$ python -q
>>> import numpy as np
>>> np.set_printoptions(precision=3, suppress=True, linewidth=160, sign=" ")
>>> def rnd(a):
...     return np.round(a, 3) + 0
... 
>>> F = np.loadtxt("block4.csv", delimiter=",")
>>> print(F)
[[ -3.   2.   0.   2.   1.   1.]
 [ -1. -10.   0.   2.   2.   1.]
 [ -1.   2. -11.  -2.  -1.   1.]
 [ -2.   1.   1.  -7.   0.   2.]
 [ -1.   2.  -1.  -1.  19.  -2.]
 [  2.  -2.  -1.   1.   0.   8.]]
>>> rng = np.random.default_rng(56)
>>> lab = rng.permutation(6)
>>> print(lab)
[ 0  5  4  1  3  2]
>>> A2 = F[lab][:, lab]
>>> print(A2)
[[ -3.   1.   1.   2.   2.   0.]
 [  2.   8.   0.  -2.   1.  -1.]
 [ -1.  -2.  19.   2.  -1.  -1.]
 [ -1.   1.   2. -10.   2.   0.]
 [ -2.   2.   0.   1.  -7.   1.]
 [ -1.   1.  -1.   2.  -2. -11.]]
>>> print(rnd(np.sort(np.abs(np.linalg.eigvals(A2)))))
[  5.305   5.305   8.212  10.862  10.862  19.116]
>>> print(np.diag(A2))
[ -3.   8.  19. -10.  -7. -11.]
>>> print(np.allclose(A2, F))
False
>>> K = np.loadtxt("arr.csv", delimiter=",")
>>> print(K)
[[-5.  0.  0.  0.  0.  0.  0.  0.  0.  0.]
 [ 0. -1. -1. -3.  3.  1. -2.  0. -2.  3.]
 [ 0. -3. -2. -1. -1. -1.  3. -2. -3. -1.]
 [ 0.  0.  3. -1.  2. -2.  0. -2. -2.  2.]
 [ 0.  3.  0.  0.  3. -1. -1. -2.  2. -1.]
 [ 0. -2. -1.  0.  0. -1.  1.  3. -1.  0.]
 [ 0.  2.  1.  1.  1. -2.  3. -1.  0. -3.]
 [ 0. -1.  0.  1.  1.  1.  2. -3.  2.  3.]
 [ 0.  3.  3.  2. -3. -2.  3. -1.  0. -3.]
 [ 0. -3. -1. -1.  2. -3. -3.  0. -2.  2.]]
>>> left, sv, Vh = np.linalg.svd(K, full_matrices=False)
>>> print(rnd(left.T @ K @ Vh.T))
[[ 11.299   0.      0.      0.      0.      0.      0.      0.      0.      0.   ]
 [  0.      7.624   0.      0.      0.      0.      0.      0.      0.      0.   ]
 [  0.      0.      7.066   0.      0.      0.      0.      0.      0.      0.   ]
 [  0.      0.      0.      5.809   0.      0.      0.      0.      0.      0.   ]
 [  0.      0.      0.      0.      5.      0.      0.      0.      0.      0.   ]
 [  0.      0.      0.      0.      0.      4.281   0.      0.      0.      0.   ]
 [  0.      0.      0.      0.      0.      0.      3.393   0.      0.      0.   ]
 [  0.      0.      0.      0.      0.      0.      0.      2.851   0.      0.   ]
 [  0.      0.      0.      0.      0.      0.      0.      0.      0.71    0.   ]
 [  0.      0.      0.      0.      0.      0.      0.      0.      0.      0.246]]
>>> print(rnd(np.abs(Vh[0])))
[ 0.     0.451  0.264  0.323  0.335  0.076  0.433  0.092  0.219  0.51 ]
>>> print(rnd(Vh @ Vh.T))
[[ 1.  0.  0.  0.  0.  0.  0.  0.  0.  0.]
 [ 0.  1.  0.  0.  0.  0.  0.  0.  0.  0.]
 [ 0.  0.  1.  0.  0.  0.  0.  0.  0.  0.]
 [ 0.  0.  0.  1.  0.  0.  0.  0.  0.  0.]
 [ 0.  0.  0.  0.  1.  0.  0.  0.  0.  0.]
 [ 0.  0.  0.  0.  0.  1.  0.  0.  0.  0.]
 [ 0.  0.  0.  0.  0.  0.  1.  0.  0.  0.]
 [ 0.  0.  0.  0.  0.  0.  0.  1.  0.  0.]
 [ 0.  0.  0.  0.  0.  0.  0.  0.  1.  0.]
 [ 0.  0.  0.  0.  0.  0.  0.  0.  0.  1.]]
>>> print(rnd(left.T @ left))
[[ 1.  0.  0.  0.  0.  0.  0.  0.  0.  0.]
 [ 0.  1.  0.  0.  0.  0.  0.  0.  0.  0.]
 [ 0.  0.  1.  0.  0.  0.  0.  0.  0.  0.]
 [ 0.  0.  0.  1.  0.  0.  0.  0.  0.  0.]
 [ 0.  0.  0.  0.  1.  0.  0.  0.  0.  0.]
 [ 0.  0.  0.  0.  0.  1.  0.  0.  0.  0.]
 [ 0.  0.  0.  0.  0.  0.  1.  0.  0.  0.]
 [ 0.  0.  0.  0.  0.  0.  0.  1.  0.  0.]
 [ 0.  0.  0.  0.  0.  0.  0.  0.  1.  0.]
 [ 0.  0.  0.  0.  0.  0.  0.  0.  0.  1.]]
>>> print(np.allclose(left * sv @ Vh, K))
True
>>> X = np.load("layer16.npy")
>>> print(X)
[[ 5  5  6  6  4  4  6  6  5  5]
 [ 5  5  6  6  4  4  6  6  5  5]
 [ 7  7  8  8  6  6  8  8  7  7]]
>>> print(np.linalg.cond(X) > 100)
True
>>> print(rnd(np.linalg.norm(X, 2) / np.linalg.norm(X)))
1.0
>>> print(np.argsort(-np.linalg.norm(X, axis=0).round(6), kind="stable")[:3])
[ 2  3  6]
>>> rank = np.linalg.matrix_rank(X)
>>> print(rank)
2
>>> null = np.linalg.svd(X)[2][rank:].T
>>> print([int(np.linalg.matrix_rank(X[:i])) for i in range(1, len(X) + 1)])
[1, 1, 2]
>>> print(rnd(null @ null.T))
[[ 0.893 -0.107 -0.071 -0.071 -0.143 -0.143 -0.071 -0.071 -0.107 -0.107]
 [-0.107  0.893 -0.071 -0.071 -0.143 -0.143 -0.071 -0.071 -0.107 -0.107]
 [-0.071 -0.071  0.786 -0.214  0.071  0.071 -0.214 -0.214 -0.071 -0.071]
 [-0.071 -0.071 -0.214  0.786  0.071  0.071 -0.214 -0.214 -0.071 -0.071]
 [-0.143 -0.143  0.071  0.071  0.643 -0.357  0.071  0.071 -0.143 -0.143]
 [-0.143 -0.143  0.071  0.071 -0.357  0.643  0.071  0.071 -0.143 -0.143]
 [-0.071 -0.071 -0.214 -0.214  0.071  0.071  0.786 -0.214 -0.071 -0.071]
 [-0.071 -0.071 -0.214 -0.214  0.071  0.071 -0.214  0.786 -0.071 -0.071]
 [-0.107 -0.107 -0.071 -0.071 -0.143 -0.143 -0.071 -0.071  0.893 -0.107]
 [-0.107 -0.107 -0.071 -0.071 -0.143 -0.143 -0.071 -0.071 -0.107  0.893]]
>>> print(np.allclose(X @ null, 0))
True
>>> print(np.linalg.matrix_rank(X.T @ X), np.linalg.matrix_rank(X @ X.T))
2 2
>>> print([int(np.linalg.matrix_rank(X[:, :j + 1])) for j in range(10)])
[1, 1, 2, 2, 2, 2, 2, 2, 2, 2]
>>> A2 = X / np.linalg.norm(X, axis=1)
Traceback (most recent call last):
  File "<python-input-34>", line 1, in <module>
    A2 = X / np.linalg.norm(X, axis=1)
         ~~^~~~~~~~~~~~~~~~~~~~~~~~~~~
ValueError: operands could not be broadcast together with shapes (3,10) (3,) 
>>> A2 = X / np.linalg.norm(X, axis=1, keepdims=True)
>>> gram = A2 @ A2.T
>>> print(rnd(gram[0]))
[ 1.     1.     0.999]
>>> print(rnd(gram))
[[ 1.     1.     0.999]
 [ 1.     1.     0.999]
 [ 0.999  0.999  1.   ]]
